$ ipython --no-banner

In [1]: import numpy as np

In [2]: np.set_printoptions(precision=2, suppress=True, linewidth=200, floatmode="fixed")

In [3]: rnd = lambda a: np.round(a, 2) + 0

In [4]: A = np.load("x.npy")

In [5]: A
Out[5]: 
array([[1.00, 0.70, 0.49, 0.34],
       [0.70, 1.00, 0.70, 0.49],
       [0.49, 0.70, 1.00, 0.70],
       [0.34, 0.49, 0.70, 1.00]])

In [6]: vals, vecs = np.linalg.eig(A)

In [7]: rnd(np.sort(np.linalg.eigvals(A @ A)))
Out[7]: array([0.04, 0.10, 0.57, 7.42])

In [8]: W = np.array([[2, 0, -3], [1, 3, 1], [1, -3, 1], [-3, 1, 2]])

In [9]: coef = np.array([3, 0, -1])

In [10]: hid = np.maximum(A @ W + coef, 0)

In [11]: np.linalg.matrix_rank(hid)
Out[11]: np.int64(3)

In [12]: (hid > 0).astype(int)
Out[12]: 
array([[1, 1, 0],
       [1, 1, 0],
       [1, 0, 1],
       [1, 1, 1]])

In [13]: basis = np.array([[9, 6], [4, 2], [4, -6]])

In [14]: rnd(hid @ basis)
Out[14]: 
array([[50.41, 32.96],
       [47.23, 30.56],
       [34.74, 17.70],
       [22.99,  4.94]])

In [15]: (hid @ basis).round(6).argmax(axis=1)
Out[15]: array([0, 0, 0, 0])

In [16]: rng = np.random.default_rng(823785)

In [17]: lab = rng.permutation(4)

In [18]: other = A[:, lab] * rng.choice([-1, 1], 4)

In [19]: other
Out[19]: 
array([[ 1.00,  0.70,  0.49, -0.34],
       [ 0.70,  1.00,  0.70, -0.49],
       [ 0.49,  0.70,  1.00, -0.70],
       [ 0.34,  0.49,  0.70, -1.00]])

In [20]: Uu, _, Vt = np.linalg.svd(A.T @ other)

In [21]: lab
Out[21]: array([0, 1, 2, 3])

In [22]: rnd(Uu @ Vt)
Out[22]: 
array([[ 1.00,  0.00,  0.00,  0.00],
       [ 0.00,  1.00,  0.00,  0.00],
       [ 0.00,  0.00,  1.00,  0.00],
       [ 0.00,  0.00,  0.00, -1.00]])

In [23]: rnd(np.linalg.lstsq(A, other)[0])
Out[23]: 
array([[ 1.00,  0.00,  0.00,  0.00],
       [ 0.00,  1.00,  0.00,  0.00],
       [ 0.00,  0.00,  1.00,  0.00],
       [ 0.00,  0.00,  0.00, -1.00]])

In [24]: arr = np.loadtxt("data.csv", delimiter=",")

In [25]: arr
Out[25]: 
array([[-3.27,  1.10, -3.70,  2.24,  0.32,  3.37,  5.85, -1.40,  0.32],
       [-1.71,  0.76,  1.18, -1.54,  3.07,  2.66,  2.70,  2.70, -0.92],
       [ 1.03,  4.76, -0.52, -4.90, -1.00,  2.20,  0.10,  3.99,  0.38],
       [ 0.91,  0.54,  1.63, -3.54,  2.75, -0.06,  1.99, -4.39, -1.29],
       [-0.47, -1.60,  3.36,  3.30, -1.01, -2.80, -4.23,  0.13,  3.29],
       [-0.77,  2.42, -0.88, -0.08, -2.00, -0.67, -1.51,  7.60,  0.95],
       [ 1.68, -1.87, -1.54, -0.25,  0.84, -1.31, -0.40, -0.47,  0.89],
       [-0.75, -1.23, -0.34, -3.35,  2.93, -0.49,  2.92,  2.47, -1.87],
       [-0.48,  0.65,  0.22,  0.32,  0.63,  0.62, -4.17, -2.58,  3.08],
       [-1.94,  1.72, -0.73, -0.02, -0.54, -0.54, -1.60,  2.38,  2.17],
       [ 2.09, -1.94, -2.87, -0.09,  3.09, -0.32, -0.80, -2.57, -1.62],
       [-2.30,  1.79,  2.78, -0.97, -1.33,  3.76, -0.71,  0.44,  1.02],
       [-3.45, -1.25, -0.03, -0.51,  0.01,  1.22, -1.27,  0.49, -0.75],
       [ 0.93,  0.28,  2.40,  1.74, -1.23,  0.30, -2.49, -2.54,  0.49],
       [-0.82, -0.79,  4.14,  3.85, -2.88, -3.08,  2.37,  1.17, -0.06],
       [-2.60, -1.89,  1.99,  2.17, -1.88,  5.10, -0.19, -0.80, -0.42],
       [ 1.44, -1.69,  2.16,  0.53, -1.34, -0.92, -0.78,  0.18,  1.03],
       [-0.29, -0.21,  1.86, -2.71,  1.79,  3.56,  3.26, -3.78, -1.85],
       [ 0.50, -3.38, -0.26, -2.52,  4.13,  3.51,  1.22, -3.26,  1.53],
       [ 0.31, -2.26, -2.70,  0.08,  2.83, -0.26,  1.53, -3.27, -1.31],
       [ 1.33,  2.05, -1.66, -1.53,  0.65, -4.48, -4.78,  2.22, -0.59],
       [ 3.00,  3.00, -0.05,  0.48, -2.51, -1.78,  0.40,  6.56, -0.01],
       [ 1.92, -0.38, -1.07,  0.11,  1.27,  0.82,  4.52,  2.29, -0.53],
       [-0.16, -2.31,  0.85,  2.88, -0.39,  0.47,  0.86,  1.66,  2.24],
       [-2.12,  1.67, -4.08,  1.31, -0.04,  2.88, -2.10,  1.80,  1.50],
       [-1.96,  0.71, -0.35, -1.51,  0.43, -1.17,  2.43,  1.20, -2.54],
       [ 4.24, -3.44, -6.13,  1.99,  3.75,  0.38, -1.40, -1.83,  0.47]])

In [26]: x0 = np.array([2, 0, 1, 0, 1, 1, 3, 3, 0])

In [27]: y = arr @ x0

In [28]: rnd(np.linalg.lstsq(arr, y)[0])
Out[28]: array([2.00, 0.00, 1.00, 0.00, 1.00, 1.00, 3.00, 3.00, 0.00])

In [29]: rnd(np.linalg.solve(arr.T @ arr, arr.T @ y))
Out[29]: array([2.00, 0.00, 1.00, 0.00, 1.00, 1.00, 3.00, 3.00, 0.00])

In [30]: y = y + 0.3 * rng.normal(size=27)

In [31]: rnd(y)
Out[31]: 
array([  6.67,  19.29,  15.57,  -0.76, -14.04,  13.69,  -1.18,  17.11, -19.54,  -3.69,  -5.99,  -0.29,  -8.11, -11.15,   7.23,  -2.74,   1.39,   5.33,   2.00,  -4.76, -10.62,  22.47,  25.37,   7.97,
        -6.21,   6.27,  -3.73])

In [32]: coef, *_ = np.linalg.lstsq(arr, y)

In [33]: coef.round()
Out[33]: array([ 2.00, -0.00,  1.00, -0.00,  1.00,  1.00,  3.00,  3.00, -0.00])

In [34]: rnd(arr.T @ (y - arr @ coef))
Out[34]: array([0.00, 0.00, 0.00, 0.00, 0.00, 0.00, 0.00, 0.00, 0.00])

In [35]: proj = arr @ np.linalg.solve(arr.T @ arr, arr.T)

In [36]: rnd(np.diag(proj))
Out[36]: array([0.65, 0.64, 0.46, 0.31, 0.40, 0.27, 0.17, 0.35, 0.31, 0.21, 0.23, 0.22, 0.32, 0.24, 0.37, 0.51, 0.18, 0.24, 0.45, 0.14, 0.37, 0.38, 0.27, 0.25, 0.33, 0.21, 0.51])

In [37]: np.allclose(proj @ proj, proj)
Out[37]: True

In [38]: rnd(proj @ arr[:, 1])
Out[38]: array([ 1.10,  0.76,  4.76,  0.54, -1.60,  2.42, -1.87, -1.23,  0.65,  1.72, -1.94,  1.79, -1.25,  0.28, -0.79, -1.89, -1.69, -0.21, -3.38, -2.26,  2.05,  3.00, -0.38, -2.31,  1.67,  0.71, -3.44])

In [39]: C2 = np.cov(arr, rowvar=False)

In [40]: rnd(np.corrcoef(arr[:, 6], arr[:, 4])[0, 1])
Out[40]: np.float64(0.26)

In [41]: rnd(np.corrcoef(arr.T))
Out[41]: 
array([[ 1.00, -0.18, -0.25, -0.07,  0.26, -0.41, -0.15, -0.05, -0.03],
       [-0.18,  1.00,  0.04, -0.34, -0.45, -0.02, -0.08,  0.57,  0.01],
       [-0.25,  0.04,  1.00,  0.04, -0.47, -0.05, -0.02,  0.00,  0.10],
       [-0.07, -0.34,  0.04,  1.00, -0.43, -0.17, -0.19, -0.01,  0.44],
       [ 0.26, -0.45, -0.47, -0.43,  1.00,  0.17,  0.26, -0.52, -0.35],
       [-0.41, -0.02, -0.05, -0.17,  0.17,  1.00,  0.34, -0.27, -0.02],
       [-0.15, -0.08, -0.02, -0.19,  0.26,  0.34,  1.00, -0.07, -0.54],
       [-0.05,  0.57,  0.00, -0.01, -0.52, -0.27, -0.07,  1.00,  0.10],
       [-0.03,  0.01,  0.10,  0.44, -0.35, -0.02, -0.54,  0.10,  1.00]])

In [42]: Ac = arr - arr.mean(axis=0)

In [43]: vecs = np.linalg.svd(Ac)[2][:8]

In [44]: other = Ac - Ac @ vecs.T @ vecs

In [45]: rnd(np.diag(vecs.T @ vecs))
Out[45]: array([1.00, 0.84, 0.92, 0.76, 0.56, 0.99, 0.99, 0.99, 0.95])

In [46]: basis = arr[[22, 6]].astype(float)

In [47]: for _ in range(7):
    ...:     lab = np.linalg.norm(arr[:, None] - basis, axis=-1).argmin(axis=1)
    ...:     basis = np.array([arr[lab == j].mean(axis=0) for j in range(2)])
    ...: 

In [48]: lab
Out[48]: array([0, 0, 0, 1, 1, 0, 1, 0, 1, 1, 1, 1, 1, 1, 1, 1, 1, 0, 1, 1, 1, 0, 0, 1, 1, 0, 1])

In [49]: np.bincount(lab)
Out[49]: array([ 9, 18])

In [50]: rnd(basis)
Out[50]: 
array([[-0.31,  1.21, -0.43, -1.25,  0.48,  0.94,  2.30,  2.40, -0.67],
       [-0.05, -0.76, -0.03,  0.49,  0.45,  0.25, -0.94, -0.62,  0.65]])

In [51]: X = np.array([[0, 0, -1], [-4, -2, -3], [0, -4, 3]])

In [52]: X
Out[52]: 
array([[ 0,  0, -1],
       [-4, -2, -3],
       [ 0, -4,  3]])

In [53]: ang = np.radians(90)

In [54]: R = np.eye(9)

In [55]: R[7, 7] = R[0, 0] = np.cos(ang)

In [56]: R[7, 0], R[0, 7] = -np.sin(ang), np.sin(ang)

In [57]: rnd(R)
Out[57]: 
array([[ 0.00,  0.00,  0.00,  0.00,  0.00,  0.00,  0.00,  1.00,  0.00],
       [ 0.00,  1.00,  0.00,  0.00,  0.00,  0.00,  0.00,  0.00,  0.00],
       [ 0.00,  0.00,  1.00,  0.00,  0.00,  0.00,  0.00,  0.00,  0.00],
       [ 0.00,  0.00,  0.00,  1.00,  0.00,  0.00,  0.00,  0.00,  0.00],
       [ 0.00,  0.00,  0.00,  0.00,  1.00,  0.00,  0.00,  0.00,  0.00],
       [ 0.00,  0.00,  0.00,  0.00,  0.00,  1.00,  0.00,  0.00,  0.00],
       [ 0.00,  0.00,  0.00,  0.00,  0.00,  0.00,  1.00,  0.00,  0.00],
       [-1.00,  0.00,  0.00,  0.00,  0.00,  0.00,  0.00,  0.00,  0.00],
       [ 0.00,  0.00,  0.00,  0.00,  0.00,  0.00,  0.00,  0.00,  1.00]])

In [58]: other = arr @ R.T

In [59]: np.allclose(np.linalg.norm(arr, axis=1), np.linalg.norm(other, axis=1))
Out[59]: True

In [60]: rnd(np.abs(other - arr).max(axis=0))
Out[60]: array([8.37, 0.00, 0.00, 0.00, 0.00, 0.00, 0.00, 9.56, 0.00])

In [61]: rnd(np.linalg.det(R)), np.trace(R)
Out[61]: (np.float64(1.0), np.float64(7.0))
